% ipython --no-banner

In [1]: import numpy as np

In [2]: np.set_printoptions(suppress=True, linewidth=160)

In [3]: arr = np.loadtxt("data.csv", delimiter=",")

In [4]: print(arr.round(3))
[[-2.589  0.906  0.172 -0.207  1.184]
 [ 0.152 -0.369  0.34   2.762  1.048]
 [ 1.218  0.164 -0.712 -0.901  2.484]
 [ 0.457  0.105  2.888 -0.521  0.407]
 [ 0.762  2.829 -0.077  0.498 -0.402]]

In [5]: rng = np.random.default_rng(70)

In [6]: z = rng.permutation(5)

In [7]: other = arr[:, z] * rng.choice([-1, 1], 5)

In [8]: other.round(3)
Out[8]: 
array([[ 2.589, -0.906, -0.207,  0.172,  1.184],
       [-0.152,  0.369,  2.762,  0.34 ,  1.048],
       [-1.218, -0.164, -0.901, -0.712,  2.484],
       [-0.457, -0.105, -0.521,  2.888,  0.407],
       [-0.762, -2.829,  0.498, -0.077, -0.402]])

In [9]: U, _, VT = np.linalg.svd(arr.T @ other)

In [10]: np.round(np.linalg.lstsq(arr, other)[0], 3) + 0
Out[10]: 
array([[-1.,  0.,  0.,  0.,  0.],
       [ 0., -1.,  0.,  0.,  0.],
       [ 0.,  0.,  0.,  1.,  0.],
       [ 0.,  0.,  1.,  0.,  0.],
       [ 0.,  0.,  0.,  0.,  1.]])

In [11]: np.round(np.linalg.svd(arr, compute_uv=False), 3)
Out[11]: array([3., 3., 3., 3., 3.])

In [12]: np.round(np.linalg.norm(arr, axis=0), 3)
Out[12]: array([3., 3., 3., 3., 3.])

In [13]: np.round(arr @ arr.T, 3) + 0
Out[13]: 
array([[9., 0., 0., 0., 0.],
       [0., 9., 0., 0., 0.],
       [0., 0., 9., 0., 0.],
       [0., 0., 0., 9., 0.],
       [0., 0., 0., 0., 9.]])

In [14]: other = np.linalg.inv(arr)

In [15]: np.allclose(other, arr.T)
Out[15]: False

In [16]: print(round(float(np.linalg.cond(arr)), 3))
1.0

In [17]: np.round(np.linalg.inv(other), 3)
Out[17]: 
array([[-2.589,  0.906,  0.172, -0.207,  1.184],
       [ 0.152, -0.369,  0.34 ,  2.762,  1.048],
       [ 1.218,  0.164, -0.712, -0.901,  2.484],
       [ 0.457,  0.105,  2.888, -0.521,  0.407],
       [ 0.762,  2.829, -0.077,  0.498, -0.402]])

In [18]: round(float(np.linalg.slogdet(arr)[0]), 3)
Out[18]: 1.0
